$ python -q
>>> import numpy as np
>>> import numpy.linalg as la
>>> np.set_printoptions(precision=3, suppress=True, linewidth=140)
>>> rnd = lambda a: np.round(a, 3) + 0
>>> J = np.loadtxt("case4.csv", delimiter=",")
>>> J
array([[1., 2., 0., 0., 0.],
       [2., 2., 2., 0., 0.],
       [0., 2., 0., 2., 0.],
       [0., 0., 2., 1., 2.],
       [0., 0., 0., 2., 1.]])
>>> def softmax(z):
...     e = np.exp(z - z.max(axis=-1, keepdims=True))
...     return e / e.sum(axis=-1, keepdims=True)
... 
>>> rnd(softmax(J[1]))
array([0.306, 0.306, 0.306, 0.041, 0.041])
>>> rnd(softmax(J).sum(axis=1))
array([1., 1., 1., 1., 1.])
>>> S = J @ J.T / np.sqrt(5)
>>> rnd(softmax(S)[1] @ J)
array([1.832, 1.942, 1.821, 0.083, 0.054])
>>> softmax(S).round(6).argmax(axis=1)
array([1, 1, 2, 3, 4])
>>> u, r1 = J[2], J[0]
>>> u @ u
np.float64(8.0)
>>> pr = (u @ r1) / (u @ u) * u
>>> (r1 - pr) @ u
np.float64(0.0)
>>> r1 - pr
array([ 1.,  1.,  0., -1.,  0.])
>>> np.outer(u, r1)
array([[0., 0., 0., 0., 0.],
       [2., 4., 0., 0., 0.],
       [0., 0., 0., 0., 0.],
       [2., 4., 0., 0., 0.],
       [0., 0., 0., 0., 0.]])
>>> vals, vecs = la.eig(J)
>>> rnd(np.sort(la.eigvals(J @ J)))
array([ 0.465,  0.57 ,  7.123, 10.316, 20.526])
>>> rnd(np.sort(la.eigvals(J.T)))
array([-2.669, -0.755,  0.682,  3.212,  4.531])
>>> rnd(vals)
array([ 4.531,  3.212, -2.669,  0.682, -0.755])
>>> m1 = np.loadtxt("dump.csv", delimiter=",")
>>> m1
array([[-3.658, -1.23 , -0.112],
       [ 1.572,  0.432, -0.404],
       [ 1.21 ,  0.655, -0.398],
       [ 0.397,  0.59 ,  0.944],
       [-1.498, -0.384,  0.457],
       [-1.465, -0.988,  0.032],
       [-0.19 , -0.302, -0.254],
       [ 0.517,  0.43 , -0.129],
       [-0.54 , -0.588, -0.03 ],
       [-0.488, -0.017, -0.108],
       [-0.463, -0.39 , -0.14 ],
       [ 2.886,  1.764,  0.   ],
       [ 1.501,  1.186,  0.063],
       [-3.685, -1.853, -0.115],
       [ 2.419,  1.802,  0.029],
       [ 1.774,  0.924, -0.258],
       [-0.287,  0.402, -0.271],
       [-0.976, -0.654,  0.876],
       [-1.934, -1.154,  0.337],
       [ 1.583,  0.852,  0.231],
       [-1.295, -0.628, -0.516],
       [-0.532, -0.372, -0.219],
       [ 2.913,  1.231,  0.213],
       [-0.777, -1.186,  0.061],
       [-1.277, -0.4  ,  0.253],
       [-0.332,  0.495,  0.158],
       [ 0.32 , -0.236, -0.005],
       [-2.415, -1.677, -0.158],
       [-3.993, -1.464, -0.166]])
>>> x0 = np.array([-6, 3, -9])
>>> h1 = np.maximum(m1 @ x0, 0)
>>> rnd(m1.T @ h1)
array([-297.636, -128.408,  -13.662])
>>> x0 = np.array([1, 2, -3])
>>> rhs = m1 @ x0
>>> rnd(la.lstsq(m1, rhs)[0])
array([ 1.,  2., -3.])
>>> rnd(la.pinv(m1) @ m1)
array([[1., 0., 0.],
       [0., 1., 0.],
       [0., 0., 1.]])
>>> try:
...     la.solve(m1, rhs)
... except la.LinAlgError as e:
...     print(repr(e))
... 
LinAlgError('Last 2 dimensions of the array must be square')
>>> rng = np.random.default_rng(997874)
>>> rhs = rhs + 0.1 * rng.normal(size=29)
>>> rnd(rhs)
array([-5.632,  3.519,  3.83 , -1.172, -3.573, -3.583,  0.098,  1.897, -1.653, -0.351, -0.824,  6.35 ,  3.701, -7.161,  6.136,  4.454,
        1.273, -4.753, -5.195,  2.706, -1.124, -0.613,  4.712, -3.357, -3.082,  0.038, -0.089, -5.343, -6.382])
>>> b, *_ = la.lstsq(m1, rhs)
>>> rnd(b)
array([ 0.996,  2.024, -2.928])
>>> rnd(m1.T @ (rhs - m1 @ b))
array([0., 0., 0.])
>>> [round(float(la.norm(la.solve(m1.T @ m1 + lam * np.eye(3), m1.T @ rhs))), 2) for lam in (0, 1, 10, 100)]
[3.7, 2.99, 1.81, 1.0]
>>> b.round()
array([ 1.,  2., -3.])
>>> x0 = np.array([8, 9, 7])
>>> rhs = m1 @ x0
>>> b, lr = np.zeros(3), 1 / la.norm(m1, 2) ** 2
>>> for i in range(60):
...     b -= lr * m1.T @ (m1 @ b - rhs)
...     if i % 10 == 0: print(i, round(la.norm(m1 @ b - rhs), 3))
... 
0 14.857
10 11.166
20 8.394
30 6.312
40 4.749
50 3.574
>>> rnd(b)
array([8.313, 8.396, 5.667])
>>> rnd(la.cond(m1))
np.float64(6.615)
>>> C2 = np.cov(m1, rowvar=False)
>>> rnd(la.eigvalsh(C2)[::-1])
array([4.286, 0.122, 0.099])
>>> rnd(np.corrcoef(m1[:, 1], m1[:, 0])[0, 1])
np.float64(0.928)
>>> C2.shape
(3, 3)
>>> rnd(np.polyfit(m1[:, 1], m1[:, 0], 1))
array([ 1.722, -0.137])
>>> rnd(np.corrcoef(m1.T))
array([[1.   , 0.928, 0.015],
       [0.928, 1.   , 0.053],
       [0.015, 0.053, 1.   ]])
>>> other = np.array([[-2, -2, 0, 2, 3, 3, -1],
...     [0, -2, 3, 3, 2, 2, -3],
...     [2, 2, 1, 1, -1, 1, 3],
...     [0, 0, 2, 1, -3, 1, -1],
...     [-3, -2, 3, 0, 2, 3, 1],
...     [-1, 2, 0, 2, -2, -2, -3],
...     [0, -2, -2, 0, 2, -2, -2]])
>>> X = other - other.T
>>> X
array([[ 0, -2, -2,  2,  6,  4, -1],
       [ 2,  0,  1,  3,  4,  0, -1],
       [ 2, -1,  0, -1, -4,  1,  5],
       [-2, -3,  1,  0, -3, -1, -1],
       [-6, -4,  4,  3,  0,  5, -1],
       [-4,  0, -1,  1, -5,  0, -1],
       [ 1,  1, -5,  1,  1,  1,  0]])
>>> lab = rng.permutation(7)
>>> lab
array([5, 0, 4, 2, 3, 1, 6])
>>> other = X[lab][:, lab]
>>> rnd(la.det(other)), rnd(la.det(X[lab]))
(np.float64(0.0), np.float64(0.0))
>>> rnd(np.sort(np.abs(la.eigvals(other))))
array([ 0.   ,  2.702,  2.702,  6.036,  6.036, 11.37 , 11.37 ])
>>> other
array([[ 0, -4, -5, -1,  1,  0, -1],
       [ 4,  0,  6, -2,  2, -2, -1],
       [ 5, -6,  0,  4,  3, -4, -1],
       [ 1,  2, -4,  0, -1, -1,  5],
       [-1, -2, -3,  1,  0, -3, -1],
       [ 0,  2,  4,  1,  3,  0, -1],
       [ 1,  1,  1, -5,  1,  1,  0]])
>>> np.abs(np.diag(la.qr(X)[1])) > 1e-9
array([ True,  True,  True,  True,  True,  True, False])
>>> rnd(np.trace(la.pinv(X) @ X))
np.float64(6.0)
>>> rnd(X @ la.pinv(X) @ X)
array([[ 0., -2., -2.,  2.,  6.,  4., -1.],
       [ 2.,  0.,  1.,  3.,  4.,  0., -1.],
       [ 2., -1.,  0., -1., -4.,  1.,  5.],
       [-2., -3.,  1.,  0., -3., -1., -1.],
       [-6., -4.,  4.,  3.,  0.,  5., -1.],
       [-4.,  0., -1.,  1., -5.,  0., -1.],
       [ 1.,  1., -5.,  1.,  1.,  1.,  0.]])
>>> np.unique(X.round(6), axis=0).shape
(7, 7)
>>> la.lstsq(X[:-1].T, X[-1])[2]
np.int32(6)
>>> np.allclose(X[:-1].T @ la.lstsq(X[:-1].T, X[-1])[0], X[-1])
True
>>> theta = np.radians(120)
>>> R = np.eye(7)
>>> R[1, 1] = R[3, 3] = np.cos(theta)
>>> R[1, 3], R[3, 1] = -np.sin(theta), np.sin(theta)
>>> rnd(R)
array([[ 1.   ,  0.   ,  0.   ,  0.   ,  0.   ,  0.   ,  0.   ],
       [ 0.   , -0.5  ,  0.   , -0.866,  0.   ,  0.   ,  0.   ],
       [ 0.   ,  0.   ,  1.   ,  0.   ,  0.   ,  0.   ,  0.   ],
       [ 0.   ,  0.866,  0.   , -0.5  ,  0.   ,  0.   ,  0.   ],
       [ 0.   ,  0.   ,  0.   ,  0.   ,  1.   ,  0.   ,  0.   ],
       [ 0.   ,  0.   ,  0.   ,  0.   ,  0.   ,  1.   ,  0.   ],
       [ 0.   ,  0.   ,  0.   ,  0.   ,  0.   ,  0.   ,  1.   ]])
>>> other = X @ R.T
>>> rnd(np.abs(other - X).max(axis=0))
array([0.   , 4.5  , 0.   , 7.964, 0.   , 0.   , 0.   ])
>>> X[6] @ X[4]
np.int64(-22)
>>> la.norm(X, axis=1).argmax()
np.int64(4)
>>> rnd(la.norm(X) ** 2 / la.norm(X, 2) ** 2)
np.float64(2.677)
>>> rnd(la.norm(X, axis=0))
array([ 8.062,  5.568,  6.928,  5.   , 10.149,  6.633,  5.477])
>>> rnd(la.norm(X, 2))
np.float64(11.37)
>>> rnd(la.norm(X, axis=1))
array([ 8.062,  5.568,  6.928,  5.   , 10.149,  6.633,  5.477])
>>> U, sig, Vt = la.svd(X)
>>> vecs = Vt[:(sig > 1e-8).sum()]
>>> x0 = X[5] + -1 * X[0] + rng.integers(2) * np.eye(7)[4]
>>> x0
array([ -4.,   2.,   1.,  -1., -11.,  -4.,   0.])
>>> rnd(np.diag(vecs.T @ vecs))
array([0.748, 0.996, 0.985, 0.985, 0.888, 0.738, 0.661])
>>> np.allclose(vecs.T @ vecs @ x0, x0)
True
>>> feats = np.array([[0.0, 0.0, 0.0, 0.0, 2.0],
...     [0.0, 0.0, 0.0, 0.0, 3.0],
...     [0.0, 0.0, 0.0, 0.0, 2.0],
...     [0.0, 0.0, 0.0, 0.0, 2.0],
...     [2.0, 3.0, 2.0, 2.0, 0.0]])
>>> C2 = feats.T @ feats
>>> C2
array([[ 4.,  6.,  4.,  4.,  0.],
       [ 6.,  9.,  6.,  6.,  0.],
       [ 4.,  6.,  4.,  4.,  0.],
       [ 4.,  6.,  4.,  4.,  0.],
       [ 0.,  0.,  0.,  0., 21.]])
>>> la.matrix_rank(C2)
np.int64(2)
>>> np.diag(C2)
array([ 4.,  9.,  4.,  4., 21.])
>>> rnd(la.eigvalsh(C2)[::-1])
array([21., 21.,  0.,  0.,  0.])
>>> (feats @ feats.T).shape
(5, 5)
>>> vals, vecs = la.eigh(feats)
>>> rnd(la.svd(feats, compute_uv=False))
array([4.583, 4.583, 0.   , 0.   , 0.   ])
>>> rnd(vals)
array([-4.583,  0.   ,  0.   ,  0.   ,  4.583])
>>> rnd(la.eigvalsh(feats @ feats))
array([ 0.,  0.,  0., 21., 21.])
>>> (vals > 1e-8).sum(), (vals < -1e-8).sum()
(np.int64(1), np.int64(1))
>>> rnd(vecs.T @ vecs)
array([[1., 0., 0., 0., 0.],
       [0., 1., 0., 0., 0.],
       [0., 0., 1., 0., 0.],
       [0., 0., 0., 1., 0.],
       [0., 0., 0., 0., 1.]])
>>> U, sig, Vt = la.svd(feats)
>>> rnd(sig)
array([4.583, 4.583, 0.   , 0.   , 0.   ])
>>> other = U[:, :2] @ np.diag(sig[:2]) @ Vt[:2]
>>> rnd(np.abs(feats - other).max())
np.float64(0.0)
>>> la.matrix_rank(feats, rtol=0.05)
np.int64(2)
>>> rnd(other)
array([[0., 0., 0., 0., 2.],
       [0., 0., 0., 0., 3.],
       [0., 0., 0., 0., 2.],
       [0., 0., 0., 0., 2.],
       [2., 3., 2., 2., 0.]])
>>> rnd(la.norm(feats - other) / la.norm(feats))
np.float64(0.0)
>>> x0 = np.array([2, 2, 1, 2, 2])
>>> feats * x0
array([[0., 0., 0., 0., 4.],
       [0., 0., 0., 0., 6.],
       [0., 0., 0., 0., 4.],
       [0., 0., 0., 0., 4.],
       [4., 6., 2., 4., 0.]])
>>> feats @ np.eye(5)[1]
array([0., 0., 0., 0., 3.])
>>> (feats * x0).sum(axis=1)
array([ 4.,  6.,  4.,  4., 16.])
>>> la.norm(feats @ x0) <= la.norm(feats, 2) * la.norm(x0) + 1e-9
np.True_
>>> np.einsum("ij,j->i", feats, x0)
array([ 4.,  6.,  4.,  4., 16.])
>>> assert feats == feats.T
Traceback (most recent call last):
  File "<python-input-112>", line 1, in <module>
    assert feats == feats.T
           ^^^^^^^^^^^^^^^^
ValueError: The truth value of an array with more than one element is ambiguous. Use a.any() or a.all()
>>> rnd(np.sort(np.abs(la.eigvals(feats))))
array([0.   , 0.   , 0.   , 4.583, 4.583])
>>> rnd(np.abs(la.eigvals(feats)).max())
np.float64(4.583)
>>> feats @ feats
array([[ 4.,  6.,  4.,  4.,  0.],
       [ 6.,  9.,  6.,  6.,  0.],
       [ 4.,  6.,  4.,  4.,  0.],
       [ 4.,  6.,  4.,  4.,  0.],
       [ 0.,  0.,  0.,  0., 21.]])
>>> arr = np.load("m.npy")
>>> arr
array([[ 0.825, -4.314, -2.318, -2.054,  0.058,  1.636, -4.581],
       [-1.029,  1.003, -3.306,  0.279,  1.006, -1.733,  5.31 ],
       [-1.834, -0.149, -2.166,  0.958,  2.981, -1.522,  6.751],
       [ 4.025, -2.329,  1.011, -7.801,  2.079,  0.007, -3.867],
       [ 3.015, -0.979,  1.581, -5.875,  1.866,  0.509, -3.468],
       [ 2.811, -4.13 , -1.215, -1.921,  1.201,  1.63 , -3.412],
       [-4.403,  2.214, -3.325,  1.52 ,  1.075, -1.364,  5.284],
       [ 2.018, -3.892,  1.897, -8.   ,  1.112,  1.309, -4.492],
       [ 3.398, -1.77 ,  3.07 , -6.422,  1.19 , -0.305, -3.24 ],
       [ 1.513, -0.441,  1.164, -4.989,  3.199, -0.987, -4.447],
       [-3.003,  0.919, -4.067, -0.351,  2.018, -2.099,  4.007],
       [ 0.381,  0.941, -3.864,  0.292,  1.795, -1.72 ,  6.023],
       [ 3.236, -2.07 ,  2.355, -6.027,  0.256, -2.967, -3.387],
       [ 3.741, -1.782,  2.763, -5.507,  2.324, -1.317, -2.979],
       [ 2.957, -4.867,  0.958, -1.636, -2.445,  4.352, -2.951],
       [ 2.816, -1.824,  0.595, -7.342,  2.217, -0.489, -3.815],
       [ 4.054, -1.937,  0.74 , -8.186,  1.479, -0.302, -3.309],
       [-1.159,  0.673, -3.973, -0.823,  2.828,  1.246,  5.572],
       [ 0.293, -5.929, -0.434, -1.851, -1.835,  3.165, -4.135],
       [-2.642,  0.366, -3.752,  0.89 ,  3.915, -0.388,  4.792],
       [ 2.578, -3.687, -1.706, -3.125,  0.187,  3.215, -3.243]])
>>> Q, vecs = la.qr(arr[:, :2])[0], la.qr(arr[:, 2:])[0]
>>> sig = la.svd(Q.T @ vecs, compute_uv=False)
>>> rnd(np.degrees(np.arccos(sig.clip(0, 1))))
array([20.439, 42.901])
>>> rnd(sig)
array([0.937, 0.733])
